$ python -q
>>> import numpy as np
>>> np.set_printoptions(precision=4, suppress=True, linewidth=120, legacy="1.25")
>>> rd = lambda a: np.round(a, 4) + 0
>>> M = np.load("case0.npy")
>>> M
array([[ 0,  1,  0, -2,  2],
       [ 2,  0,  1,  0, -2],
       [-2,  2,  0,  1,  0],
       [ 0, -2,  2,  0,  1],
       [ 1,  0, -2,  2,  0]])
>>> M @ (-1.0) ** np.arange(5)
array([ 3.,  1., -5.,  5., -3.])
>>> np.allclose(M @ M.T, M.T @ M)
True
>>> O, evecs = np.linalg.qr(M[:, :4])[0], np.linalg.qr(M[:, 4:])[0]
>>> s = np.linalg.svd(O.T @ evecs, compute_uv=False)
>>> rd(s)
array([0.783])
>>> rd(np.degrees(np.arccos(s.clip(0, 1))))
array([38.4676])
>>> rd(np.linalg.norm(O @ O.T - evecs @ evecs.T, 2))
1.0
>>> O, R = np.linalg.qr(M)
>>> rd(O @ R)
array([[ 0.,  1.,  0., -2.,  2.],
       [ 2.,  0.,  1.,  0., -2.],
       [-2.,  2.,  0.,  1.,  0.],
       [ 0., -2.,  2.,  0.,  1.],
       [ 1.,  0., -2.,  2.,  0.]])
>>> abs(R[0, 0]), rd(np.linalg.norm(M[:, 0]))
(3.0, 3.0)
>>> rd(R)
array([[-3.    ,  1.3333,  0.    ,  0.    ,  1.3333],
       [ 0.    , -2.6874,  1.4884,  0.    ,  0.6615],
       [ 0.    ,  0.    , -2.6047,  1.5357,  0.378 ],
       [ 0.    ,  0.    ,  0.    , -2.5772,  1.7773],
       [ 0.    ,  0.    ,  0.    ,  0.    ,  1.8662]])
>>> O.shape, R.shape
((5, 5), (5, 5))
>>> np.allclose(R.T @ R, M.T @ M)
True
>>> A2 = R / np.linalg.norm(R, axis=1, keepdims=True)
>>> G = A2 @ A2.T
>>> rd(np.degrees(np.arccos(np.clip(G[4, 1], -1, 1))))
77.8479
>>> rd(G)
array([[ 1.    , -0.2426,  0.0467,  0.2136,  0.3763],
       [-0.2426,  1.    , -0.3787,  0.1195,  0.2105],
       [ 0.0467, -0.3787,  1.    , -0.3444,  0.124 ],
       [ 0.2136,  0.1195, -0.3444,  1.    ,  0.5677],
       [ 0.3763,  0.2105,  0.124 ,  0.5677,  1.    ]])
>>> np.argwhere(np.triu(np.abs(G) > 0.95, 1))
array([], shape=(0, 2), dtype=int64)
>>> (np.abs(G) > 0.9).astype(int)
array([[1, 0, 0, 0, 0],
       [0, 1, 0, 0, 0],
       [0, 0, 1, 0, 0],
       [0, 0, 0, 1, 0],
       [0, 0, 0, 0, 1]])
>>> rd(np.linalg.norm(A2, axis=1))
array([1., 1., 1., 1., 1.])
>>> rd(G[4])
array([0.3763, 0.2105, 0.124 , 0.5677, 1.    ])
>>> arr = np.minimum.outer(np.arange(1, 4), np.arange(1, 4)) * 2
>>> arr
array([[2, 2, 2],
       [2, 4, 4],
       [2, 4, 6]])
>>> def softmax(z):
...     e = np.exp(z - z.max(axis=-1, keepdims=True))
...     return e / e.sum(axis=-1, keepdims=True)
... 
>>> rd(softmax(arr[2]))
array([0.0159, 0.1173, 0.8668])
>>> rd(softmax(10 * arr[2]))
array([0., 0., 1.])
>>> rd(softmax(arr[2] + 5))
array([0.0159, 0.1173, 0.8668])
>>> scores = arr @ arr.T / np.sqrt(3)
>>> rd(softmax(scores)[2] @ arr)
array([2.   , 4.   , 5.998])
>>> softmax(scores).round(6).argmax(axis=1)
array([2, 2, 2])
>>> vec = np.ones(3)
>>> for _ in range(5):
...     vec = arr @ vec
...     vec /= np.linalg.norm(vec)
...     print(round(vec @ arr @ vec, 4))
... 
10.0857
10.0976
10.0978
10.0978
10.0978
>>> rd(vec)
array([0.328, 0.591, 0.737])
>>> vals, evecs = np.linalg.eig(arr)
>>> rd(vals)
array([10.0978,  1.2862,  0.616 ])
>>> rd(arr @ evecs[:, 0] - vals[0] * evecs[:, 0])
array([0., 0., 0.])
>>> rd(np.sort(np.linalg.eigvals(np.linalg.inv(arr))))
array([0.099 , 0.7775, 1.6235])
>>> rd(np.linalg.det(arr))
8.0
>>> np.allclose(arr @ arr.T, arr.T @ arr)
True
>>> rd(np.sort(np.abs(np.linalg.eigvals(arr))))
array([ 0.616 ,  1.2862, 10.0978])
>>> arr @ arr
array([[12, 20, 24],
       [20, 36, 44],
       [24, 44, 56]])
>>> (arr - arr.T) / 2
array([[0., 0., 0.],
       [0., 0., 0.],
       [0., 0., 0.]])
>>> A2 = np.array([[3, 1, -2, -1, 2, 3, 0],
...     [0, -3, 3, -3, -3, 1, -2],
...     [-1, -1, 1, 3, -1, -2, 2],
...     [1, 0, -3, -1, 3, 2, 3]])
>>> data = A2.T @ A2
>>> data
array([[ 11,   4, -10,  -7,  10,  13,   1],
       [  4,  11, -12,   5,  12,   2,   4],
       [-10, -12,  23,  -1, -23, -11, -13],
       [ -7,   5,  -1,  20,   1, -14,   9],
       [ 10,  12, -23,   1,  23,  11,  13],
       [ 13,   2, -11, -14,  11,  18,   0],
       [  1,   4, -13,   9,  13,   0,  17]])
>>> np.unique(data.round(6), axis=0).shape
(7, 7)
>>> np.allclose(data[:-1].T @ np.linalg.lstsq(data[:-1].T, data[-1])[0], data[-1])
True
>>> rd(np.trace(np.linalg.pinv(data) @ data))
4.0
